% ipython --no-banner

In [1]: import numpy as np

In [2]: np.set_printoptions(precision=3, suppress=True, linewidth=200, floatmode="fixed")

In [3]: def tidy(a):
   ...:     return np.round(a, 3) + 0
   ...: 

In [4]: data = np.loadtxt("layer18.csv", delimiter=",")

In [5]: print(data)
[[0.000 0.000 0.000 1.000 0.000 1.000 0.000 0.000 0.000]
 [0.000 0.000 0.000 0.000 0.000 1.000 0.000 1.000 0.000]
 [0.000 0.000 0.000 1.000 0.000 0.000 0.000 1.000 0.000]
 [1.000 0.000 1.000 0.000 0.000 1.000 1.000 0.000 0.000]
 [0.000 0.000 0.000 0.000 0.000 0.000 1.000 1.000 0.000]
 [1.000 1.000 0.000 1.000 0.000 0.000 0.000 0.000 1.000]
 [0.000 0.000 0.000 1.000 1.000 0.000 0.000 0.000 0.000]
 [0.000 1.000 1.000 0.000 1.000 0.000 0.000 0.000 1.000]
 [0.000 0.000 0.000 0.000 0.000 1.000 0.000 1.000 0.000]]

In [6]: # symmetric, so the eigenvalues are real

In [7]: rng = np.random.default_rng(751057)

In [8]: labels = rng.permutation(9)

In [9]: print(labels)
[8 2 6 5 1 3 7 4 0]

In [10]: A2 = data[labels][:, labels]

In [11]: print(np.diag(A2))
[0.000 0.000 0.000 0.000 0.000 0.000 0.000 0.000 0.000]

In [12]: print(tidy(np.linalg.det(A2)), tidy(np.linalg.det(data[labels])))
0.0 0.0

In [13]: print(A2)
[[0.000 0.000 0.000 1.000 0.000 0.000 1.000 0.000 0.000]
 [0.000 0.000 0.000 0.000 0.000 1.000 1.000 0.000 0.000]
 [0.000 0.000 0.000 0.000 0.000 1.000 0.000 1.000 0.000]
 [1.000 0.000 0.000 0.000 1.000 1.000 0.000 0.000 1.000]
 [0.000 0.000 0.000 1.000 0.000 0.000 1.000 0.000 0.000]
 [0.000 1.000 1.000 1.000 0.000 0.000 0.000 0.000 1.000]
 [1.000 1.000 0.000 0.000 1.000 0.000 0.000 1.000 0.000]
 [0.000 0.000 1.000 0.000 0.000 0.000 1.000 0.000 0.000]
 [0.000 0.000 0.000 1.000 0.000 1.000 0.000 0.000 0.000]]

In [14]: print(tidy(np.sort(np.abs(np.linalg.eigvals(A2)))))
[0.000 0.468 0.500 1.230 1.350 1.536 1.929 2.405 2.886]

In [15]: print(np.allclose(A2, data))
False

In [16]: m1 = np.loadtxt("data.csv", delimiter=",")

In [17]: print(m1)
[[3.000 0.000 3.000 0.000 0.000 0.000 0.000 0.000 4.000]
 [0.000 4.000 0.000 5.000 4.000 2.000 3.000 0.000 0.000]
 [5.000 0.000 1.000 0.000 0.000 0.000 0.000 0.000 5.000]
 [0.000 3.000 0.000 5.000 2.000 0.000 5.000 1.000 0.000]
 [0.000 3.000 0.000 4.000 0.000 5.000 1.000 5.000 0.000]
 [0.000 3.000 0.000 3.000 0.000 2.000 0.000 5.000 0.000]
 [0.000 3.000 0.000 1.000 5.000 1.000 0.000 1.000 0.000]
 [0.000 0.000 0.000 1.000 5.000 2.000 1.000 5.000 0.000]
 [2.000 0.000 2.000 0.000 0.000 0.000 0.000 0.000 4.000]]

In [18]: # 2 blocks once reordered

In [19]: print(tidy(np.linalg.det(m1)))
-45200.0

In [20]: print(m1 @ m1)
[[32.000  0.000 20.000  0.000  0.000  0.000  0.000  0.000 43.000]
 [ 0.000 58.000  0.000 70.000 41.000 35.000 41.000 38.000  0.000]
 [30.000  0.000 26.000  0.000  0.000  0.000  0.000  0.000 45.000]
 [ 0.000 48.000  0.000 54.000 52.000 23.000 37.000 25.000  0.000]
 [ 0.000 42.000  0.000 56.000 50.000 27.000 34.000 55.000  0.000]
 [ 0.000 27.000  0.000 41.000 43.000 20.000 29.000 38.000  0.000]
 [ 0.000 33.000  0.000 44.000 19.000 35.000 20.000 36.000  0.000]
 [ 0.000 27.000  0.000 37.000 32.000 40.000 15.000 62.000  0.000]
 [24.000  0.000 16.000  0.000  0.000  0.000  0.000  0.000 34.000]]

In [21]: print((m1 - m1.T) / 2)
[[ 0.000  0.000 -1.000  0.000  0.000  0.000  0.000  0.000  1.000]
 [ 0.000  0.000  0.000  1.000  0.500 -0.500  0.000  0.000  0.000]
 [ 1.000  0.000  0.000  0.000  0.000  0.000  0.000  0.000  1.500]
 [ 0.000 -1.000  0.000  0.000 -1.000 -1.500  2.000  0.000  0.000]
 [ 0.000 -0.500  0.000  1.000  0.000  2.500 -2.000  0.000  0.000]
 [ 0.000  0.500  0.000  1.500 -2.500  0.000 -0.500  1.500  0.000]
 [ 0.000  0.000  0.000 -2.000  2.000  0.500  0.000  0.000  0.000]
 [ 0.000  0.000  0.000  0.000  0.000 -1.500  0.000  0.000  0.000]
 [-1.000  0.000 -1.500  0.000  0.000  0.000  0.000  0.000  0.000]]

In [22]: np.linalg.determinant(m1)
Traceback (most recent call last):
  Cell In[22], line 1
    np.linalg.determinant(m1)
AttributeError: module 'numpy.linalg' has no attribute 'determinant'


In [23]: x = np.array([-1, 1, 1, 3, 2, 3, 3, 3, 1])

In [24]: target = m1 @ x

In [25]: print(target)
[ 4.000 42.000  1.000 40.000 48.000 33.000 22.000 37.000  4.000]

In [26]: print(tidy(np.linalg.solve(m1, m1[:, 7])))
[0.000 0.000 0.000 0.000 0.000 0.000 0.000 1.000 0.000]

In [27]: print(tidy(np.linalg.solve(m1, target + m1[:, 5])))
[-1.000  1.000  1.000  3.000  2.000  4.000  3.000  3.000  1.000]

In [28]: print(tidy(np.linalg.solve(m1, 3 * target)))
[-3.000  3.000  3.000  9.000  6.000  9.000  9.000  9.000  3.000]

In [29]: K = np.loadtxt("case14.csv", delimiter=",")

In [30]: print(K)
[[ 0.000 -2.000  2.000 -8.000 -2.000  1.000]
 [ 2.000  0.000 -4.000  0.000  2.000 -6.000]
 [-2.000  4.000  0.000  5.000  0.000  2.000]
 [ 8.000  0.000 -5.000  0.000  0.000  5.000]
 [ 2.000 -2.000  0.000  0.000  0.000  7.000]
 [-1.000  6.000 -2.000 -5.000 -7.000  0.000]]

In [31]: # skew, so no eigenvalue has a real part

In [32]: labels = rng.permutation(6)

In [33]: print(labels)
[4 2 5 1 3 0]

In [34]: A2 = K[labels][:, labels]

In [35]: print(A2)
[[ 0.000  0.000  7.000 -2.000  0.000  2.000]
 [ 0.000  0.000  2.000  4.000  5.000 -2.000]
 [-7.000 -2.000  0.000  6.000 -5.000 -1.000]
 [ 2.000 -4.000 -6.000  0.000  0.000  2.000]
 [ 0.000 -5.000  5.000  0.000  0.000  8.000]
 [-2.000  2.000  1.000 -2.000 -8.000  0.000]]

In [36]: print(np.diag(A2))
[0.000 0.000 0.000 0.000 0.000 0.000]

In [37]: print(tidy(np.linalg.det(A2)), tidy(np.linalg.det(K[labels])))
13456.0 -13456.0

In [38]: x = np.array([5, 7, 4, 1, 9, 7])

In [39]: print(tidy(np.linalg.svd(A2, compute_uv=False)))
[12.133 12.133  9.367  9.367  1.021  1.021]

In [40]: print(tidy(np.linalg.det(A2)))
13456.0

In [41]: print(tidy(np.linalg.eigvals(A2).real))
[0.000 0.000 0.000 0.000 0.000 0.000]

In [42]: q = np.linalg.solve(np.eye(6) - A2, np.eye(6) + A2)

In [43]: print(tidy(q @ q.T))
[[1.000 0.000 0.000 0.000 0.000 0.000]
 [0.000 1.000 0.000 0.000 0.000 0.000]
 [0.000 0.000 1.000 0.000 0.000 0.000]
 [0.000 0.000 0.000 1.000 0.000 0.000]
 [0.000 0.000 0.000 0.000 1.000 0.000]
 [0.000 0.000 0.000 0.000 0.000 1.000]]

In [44]: f = np.array([4, -5, -6, -8, 1, -4])

In [45]: A2 = K + np.outer(f, np.eye(6)[3])

In [46]: print(np.linalg.matrix_rank(A2 - K))
1

In [47]: print(A2)
[[ 0.000 -2.000  2.000 -4.000 -2.000  1.000]
 [ 2.000  0.000 -4.000 -5.000  2.000 -6.000]
 [-2.000  4.000  0.000 -1.000  0.000  2.000]
 [ 8.000  0.000 -5.000 -8.000  0.000  5.000]
 [ 2.000 -2.000  0.000  1.000  0.000  7.000]
 [-1.000  6.000 -2.000 -9.000 -7.000  0.000]]

In [48]: print(np.linalg.matrix_rank(np.linalg.inv(A2) - np.linalg.inv(K), tol=1e-8))
1

In [49]: feats = np.array([[0, 0, 3], [5, 0, 0], [0, 0, 0]])

In [50]: # null space of dimension 1

In [51]: print(np.argsort(-np.linalg.norm(data, axis=0).round(6), kind="stable")[:3])
[3 5 7]

In [52]: print(tidy(np.linalg.norm(feats) ** 2 / np.linalg.norm(feats, 2) ** 2))
1.36

In [53]: print(tidy(np.linalg.norm(feats, axis=0)))
[5.000 0.000 3.000]

In [54]: print(tidy(np.linalg.norm(feats, 2)))
5.0

In [55]: print(np.linalg.norm(feats, axis=1).argmax())
1

In [56]: Uu, sigma, Vh = np.linalg.svd(feats, full_matrices=False)

In [57]: print(Uu.shape, sigma.shape, Vh.shape)
(3, 3) (3,) (3, 3)

In [58]: print(tidy(np.cumsum(sigma ** 2) / np.sum(sigma ** 2)))
[0.735 1.000 1.000]

In [59]: print(Uu.T @ Uu)
[[1.000 0.000 0.000]
 [0.000 1.000 0.000]
 [0.000 0.000 1.000]]

In [60]: print(np.abs(Uu[:, 0]).round(6).argmax())
1

In [61]: print(sigma)
[ 5.000  3.000 -0.000]

In [62]: print(np.allclose(feats[:-1].T @ np.linalg.lstsq(feats[:-1].T, feats[-1])[0], feats[-1]))
True

In [63]: print([round(float(x), 3) for x in np.linalg.svd(feats, compute_uv=False)[:3]])
[5.0, 3.0, 0.0]

In [64]: print(np.linalg.matrix_rank(feats, rtol=0.1))
2

In [65]: print(np.linalg.cond(feats) > 100)
True

In [66]: print(tidy(np.linalg.norm(feats, 2) / np.linalg.norm(feats)))
0.857

In [67]: print(np.argsort(-np.linalg.norm(feats, axis=0).round(6), kind="stable")[:3])
[0 2 1]

In [68]: J = np.load("w.npy")

In [69]: print(tidy(J))
[[ 1.000  0.000  0.000  0.000  0.000  0.000  0.000  0.000  0.000]
 [ 0.000  1.000  0.000  0.000  0.000  0.000  0.000  0.000  0.000]
 [ 0.000  0.000  1.000  0.000  0.000  0.000  0.000  0.000  0.000]
 [ 0.000  0.000  0.000  0.866  0.000  0.000  0.000  0.000 -0.500]
 [ 0.000  0.000  0.000  0.000  1.000  0.000  0.000  0.000  0.000]
 [ 0.000  0.000  0.000  0.000  0.000  1.000  0.000  0.000  0.000]
 [ 0.000  0.000  0.000  0.000  0.000  0.000  1.000  0.000  0.000]
 [ 0.000  0.000  0.000  0.000  0.000  0.000  0.000  1.000  0.000]
 [ 0.000  0.000  0.000  0.500  0.000  0.000  0.000  0.000  0.866]]

In [70]: # 8 blocks once reordered

In [71]: x = np.array([-1, -1, 2, -1, 2, 0, 1, 2, 1])

In [72]: target = J @ x

In [73]: b, lr = np.zeros(9), 1 / np.linalg.norm(J, 2) ** 2

In [74]: for i in range(250):
    ...:     b -= lr * J.T @ (J @ b - target)
    ...:     if i % 50 == 0: print(i, round(np.linalg.norm(J @ b - target), 3))
    ...: 
0 0.0
50 0.0
100 0.0
150 0.0
200 0.0

In [75]: print(b)
[-1.000 -1.000  2.000 -1.000  2.000  0.000  1.000  2.000  1.000]

In [76]: print(tidy(np.linalg.cond(J)))
1.0

In [77]: X = np.load("x.npy")

In [78]: print(X)
[[ -3  -2  -2  -1   1]
 [-24 -16 -16  -8   8]
 [ 21  14  14   7  -7]
 [ -3  -2  -2  -1   1]
 [-24 -16 -16  -8   8]
 [  6   4   4   2  -2]
 [ 21  14  14   7  -7]]

In [79]: A2 = X[0, 0] * X[1:] - np.outer(X[1:, 0], X[0])

In [80]: print(A2)
[[0 0 0 0 0]
 [0 0 0 0 0]
 [0 0 0 0 0]
 [0 0 0 0 0]
 [0 0 0 0 0]
 [0 0 0 0 0]]

In [81]: print(X[:, 0] / X[0, 0])
[ 1.000  8.000 -7.000  1.000  8.000 -2.000 -7.000]

In [82]: W0 = np.load("mat.npy")

In [83]: print(tidy(W0))
[[-0.038 -0.165 -0.053  0.043  0.050  0.101 -0.970 -0.114]
 [ 0.226 -0.353  0.181  0.283 -0.166 -0.217  0.115 -0.789]
 [-0.151  0.270 -0.109  0.801  0.493  0.077  0.037 -0.021]
 [ 0.302 -0.230 -0.555  0.145 -0.254  0.670  0.120  0.001]
 [ 0.641 -0.141 -0.205  0.217 -0.015 -0.545 -0.087  0.418]
 [ 0.377  0.099 -0.202 -0.446  0.715  0.058  0.038 -0.303]
 [ 0.528  0.396  0.627  0.086 -0.105  0.376 -0.091  0.055]
 [-0.038 -0.732  0.411  0.048  0.373  0.216  0.111  0.306]]

In [84]: labels = rng.permutation(8)

In [85]: print(labels)
[0 4 6 2 5 1 7 3]

In [86]: A2 = W0[labels][:, labels]

In [87]: print(tidy(np.linalg.det(A2)), tidy(np.linalg.det(W0[labels])))
-1.0 1.0

In [88]: print(tidy(np.trace(A2)))
-0.097

In [89]: print(tidy(np.sort(np.abs(np.linalg.eigvals(A2)))))
[1.000 1.000 1.000 1.000 1.000 1.000 1.000 1.000]

In [90]: A2 = np.linalg.invert(W0)
Traceback (most recent call last):
  Cell In[90], line 1
    A2 = np.linalg.invert(W0)
AttributeError: module 'numpy.linalg' has no attribute 'invert'


In [91]: A2 = np.linalg.inv(W0)

In [92]: print(tidy(np.linalg.det(W0) * np.linalg.det(A2)))
1.0

In [93]: print(tidy(W0 @ A2))
[[1.000 0.000 0.000 0.000 0.000 0.000 0.000 0.000]
 [0.000 1.000 0.000 0.000 0.000 0.000 0.000 0.000]
 [0.000 0.000 1.000 0.000 0.000 0.000 0.000 0.000]
 [0.000 0.000 0.000 1.000 0.000 0.000 0.000 0.000]
 [0.000 0.000 0.000 0.000 1.000 0.000 0.000 0.000]
 [0.000 0.000 0.000 0.000 0.000 1.000 0.000 0.000]
 [0.000 0.000 0.000 0.000 0.000 0.000 1.000 0.000]
 [0.000 0.000 0.000 0.000 0.000 0.000 0.000 1.000]]

In [94]: print(tidy(np.linalg.slogdet(W0)[0]))
-1.0

In [95]: print(tidy(A2))
[[-0.038  0.226 -0.151  0.302  0.641  0.377  0.528 -0.038]
 [-0.165 -0.353  0.270 -0.230 -0.141  0.099  0.396 -0.732]
 [-0.053  0.181 -0.109 -0.555 -0.205 -0.202  0.627  0.411]
 [ 0.043  0.283  0.801  0.145  0.217 -0.446  0.086  0.048]
 [ 0.050 -0.166  0.493 -0.254 -0.015  0.715 -0.105  0.373]
 [ 0.101 -0.217  0.077  0.670 -0.545  0.058  0.376  0.216]
 [-0.970  0.115  0.037  0.120 -0.087  0.038 -0.091  0.111]
 [-0.114 -0.789 -0.021  0.001  0.418 -0.303  0.055  0.306]]
